In [1]: import numpy as np

In [2]: np.set_printoptions(precision=4, suppress=True, linewidth=200)

In [3]: tidy = lambda a: np.round(a, 4) + 0

In [4]: m1 = np.load("run10.npy")

In [5]: m1
Out[5]: 
array([[ 1,  1,  1],
       [ 2,  1,  2],
       [ 4,  2,  4],
       [ 4,  4,  4],
       [ 6,  6,  6],
       [ 8,  7,  7],
       [ 9,  8,  8],
       [11, 10, 10],
       [12, 11, 11],
       [13, 13, 11],
       [14, 14, 13],
       [14, 16, 13],
       [16, 18, 14],
       [18, 19, 14],
       [18, 20, 15],
       [18, 20, 17],
       [18, 20, 19]])

In [6]: M2 = m1[0, 0] * m1[1:] - np.outer(m1[1:, 0], m1[0])

In [7]: M2
Out[7]: 
array([[ 0, -1,  0],
       [ 0, -2,  0],
       [ 0,  0,  0],
       [ 0,  0,  0],
       [ 0, -1, -1],
       [ 0, -1, -1],
       [ 0, -1, -1],
       [ 0, -1, -1],
       [ 0,  0, -2],
       [ 0,  0, -1],
       [ 0,  2, -1],
       [ 0,  2, -2],
       [ 0,  1, -4],
       [ 0,  2, -3],
       [ 0,  2, -1],
       [ 0,  2,  1]])

In [8]: m1[:, 0] / m1[0, 0]
Out[8]: array([ 1.,  2.,  4.,  4.,  6.,  8.,  9., 11., 12., 13., 14., 14., 16., 18., 18., 18., 18.])

In [9]: np.linalg.matrix_rank(M2), np.linalg.matrix_rank(m1)
Out[9]: (np.int64(2), np.int64(3))

In [10]: D = np.linalg.norm(m1[:, None] - m1[None], axis=-1)

In [11]: np.linalg.matrix_rank(D ** 2)
Out[11]: np.int64(5)

In [12]: tidy(D[:5, :5])
Out[12]: 
array([[0.    , 1.4142, 4.3589, 5.1962, 8.6603],
       [1.4142, 0.    , 3.    , 4.1231, 7.5498],
       [4.3589, 3.    , 0.    , 2.    , 4.899 ],
       [5.1962, 4.1231, 2.    , 0.    , 3.4641],
       [8.6603, 7.5498, 4.899 , 3.4641, 0.    ]])

In [13]: D[15].round(6).argsort(kind="stable")[:4]
Out[13]: array([15, 14, 16, 13])

In [14]: gram = np.cov(m1, rowvar=False)

In [15]: np.argsort(-m1.std(axis=0).round(6), kind="stable")
Out[15]: array([1, 0, 2])

In [16]: gram.shape
Out[16]: (3, 3)

In [17]: tidy(gram)
Out[17]: 
array([[35.0588, 40.8235, 30.9338],
       [40.8235, 48.4044, 36.1985],
       [30.9338, 36.1985, 28.3088]])

In [18]: tidy(np.linalg.eigvalsh(gram)[::-1])
Out[18]: array([110.6361,   0.7993,   0.3367])

In [19]: tidy(np.polyfit(m1[:, 1], m1[:, 2], 1))
Out[19]: array([0.7478, 1.583 ])

In [20]: tidy(m1.std(axis=0))
Out[20]: array([5.7443, 6.7496, 5.1617])

In [21]: cen = m1 - m1.mean(axis=0)

In [22]: left, sig, Vt = np.linalg.svd(cen, full_matrices=False)

In [23]: np.abs(left[:, 0]).argmax()
Out[23]: np.int64(0)

In [24]: tidy(sig ** 2 / (sig ** 2).sum())
Out[24]: array([0.9898, 0.0072, 0.003 ])

In [25]: tidy((sig ** 2).sum() ** 2 / (sig ** 4).sum())
Out[25]: np.float64(1.0206)

In [26]: tidy(np.abs(Vt[-1]))
Out[26]: array([0.8189, 0.5303, 0.2194])

In [27]: np.searchsorted(np.cumsum(sig ** 2) / (sig ** 2).sum(), 0.9) + 1
Out[27]: np.int64(1)

In [28]: tidy(Vt[0] * np.sign(Vt[0, np.abs(Vt[0]).argmax()]))
Out[28]: array([0.561 , 0.6592, 0.5007])

In [29]: np.linalg.matrix_rank(cen)
Out[29]: np.int64(3)
